In [1]: import numpy as np

In [2]: from numpy import linalg as LA

In [3]: np.set_printoptions(suppress=True, linewidth=160)

In [4]: def rnd(a):
   ...:     return np.round(a, 2) + 0
   ...: 

In [5]: F = np.array([[2, 1, 3, 0, 3], [1, 3, 3, 2, 0], [1, 2, 1, 1, 3]])

In [6]: F
Out[6]: 
array([[2, 1, 3, 0, 3],
       [1, 3, 3, 2, 0],
       [1, 2, 1, 1, 3]])

In [7]: theta = np.radians(90)

In [8]: Rm = np.eye(5)

In [9]: Rm[3, 3] = Rm[4, 4] = np.cos(theta)

In [10]: Rm[3, 4], Rm[4, 3] = -np.sin(theta), np.sin(theta)

In [11]: rnd(Rm)
Out[11]: 
array([[ 1.,  0.,  0.,  0.,  0.],
       [ 0.,  1.,  0.,  0.,  0.],
       [ 0.,  0.,  1.,  0.,  0.],
       [ 0.,  0.,  0.,  0., -1.],
       [ 0.,  0.,  0.,  1.,  0.]])

In [12]: out = F @ Rm.T

In [13]: rnd(LA.det(Rm)), np.trace(Rm)
Out[13]: (np.float64(1.0), np.float64(3.0))

In [14]: np.abs(out - F).max(axis=0)
Out[14]: array([0., 0., 0., 4., 3.])

In [15]: rnd(LA.svd(F, compute_uv=False)), rnd(LA.svd(out, compute_uv=False))
Out[15]: (array([7.  , 3.15, 1.76]), array([7.  , 3.15, 1.76]))

In [16]: rnd(out)
Out[16]: 
array([[ 2.,  1.,  3., -3.,  0.],
       [ 1.,  3.,  3.,  0.,  2.],
       [ 1.,  2.,  1., -3.,  1.]])

In [17]: def softmax(z):
    ...:     e = np.exp(z - z.max(axis=-1, keepdims=True))
    ...:     return e / e.sum(axis=-1, keepdims=True)
    ...: 

In [18]: rnd(softmax(F).sum(axis=1))
Out[18]: array([1., 1., 1.])

In [19]: rnd(softmax(10 * F[2]))
Out[19]: array([0., 0., 0., 0., 1.])

In [20]: rnd(softmax(F[2] + 2))
Out[20]: array([0.08, 0.21, 0.08, 0.08, 0.56])

In [21]: att = F @ F.T / np.sqrt(5)

In [22]: softmax(att).round(6).argmax(axis=1)
Out[22]: array([0, 1, 0])

In [23]: rnd(softmax(att))
Out[23]: 
array([[0.94, 0.02, 0.04],
       [0.02, 0.98, 0.01],
       [0.46, 0.08, 0.46]])

In [24]: f, v = F[0], F[2]

In [25]: f @ f
Out[25]: np.int64(23)

In [26]: f @ v
Out[26]: np.int64(16)

In [27]: p = (f @ v) / (f @ f) * f

In [28]: LA.matrix_rank(np.outer(f, v))
Out[28]: np.int64(1)

In [29]: np.outer(f, v)
Out[29]: 
array([[2, 4, 2, 2, 6],
       [1, 2, 1, 1, 3],
       [3, 6, 3, 3, 9],
       [0, 0, 0, 0, 0],
       [3, 6, 3, 3, 9]])

In [30]: rnd(p)
Out[30]: array([1.39, 0.7 , 2.09, 0.  , 2.09])

In [31]: K = np.load("case18.npy")

In [32]: K
Out[32]: 
array([[  0,   9,  -6],
       [  5,  14, -13],
       [ 10,  23, -14],
       [ 10,  22, -13],
       [  2,  13,  -8],
       [ -3,  17,  -2],
       [ -9,  11,   2],
       [  0,   7,   3],
       [ -8,  14,  -4],
       [-15,   9,  -2],
       [-14,   2, -11],
       [ -6,   1, -12],
       [ -4,   0,  -3],
       [ -4,  -1,   6],
       [ -6,  -1,  13],
       [ -2,  -8,  16],
       [ -5,  -4,  10],
       [-10,  -3,  15],
       [-16,   4,  17],
       [-10,  -2,  22],
       [ -6, -10,  21],
       [ -3, -15,  16],
       [ -7, -24,  18],
       [-15, -27,  27],
       [-14, -33,  28],
       [-15, -42,  37]])

In [33]: x = np.array([0, 1, 2])

In [34]: target = K @ x

In [35]: rnd(LA.pinv(K) @ K)
Out[35]: 
array([[1., 0., 0.],
       [0., 1., 0.],
       [0., 0., 1.]])

In [36]: rnd(LA.solve(K.T @ K, K.T @ target))
Out[36]: array([0., 1., 2.])

In [37]: rng = np.random.default_rng(9447)

In [38]: target = target + 0.02 * rng.normal(size=26)

In [39]: rnd(target)
Out[39]: 
array([ -2.99, -12.01,  -4.96,  -4.  ,  -2.96,  13.03,  15.01,  13.01,   6.04,   4.97, -19.98, -23.01,  -6.  ,  11.03,  25.02,  24.02,  16.  ,  27.02,  37.98,
        41.99,  31.97,  17.03,  12.03,  27.01,  22.97,  31.95])

In [40]: c, *_ = LA.lstsq(K, target)

In [41]: c.round()
Out[41]: array([0., 1., 2.])

In [42]: rnd(LA.norm(target - K @ c))
Out[42]: np.float64(0.11)
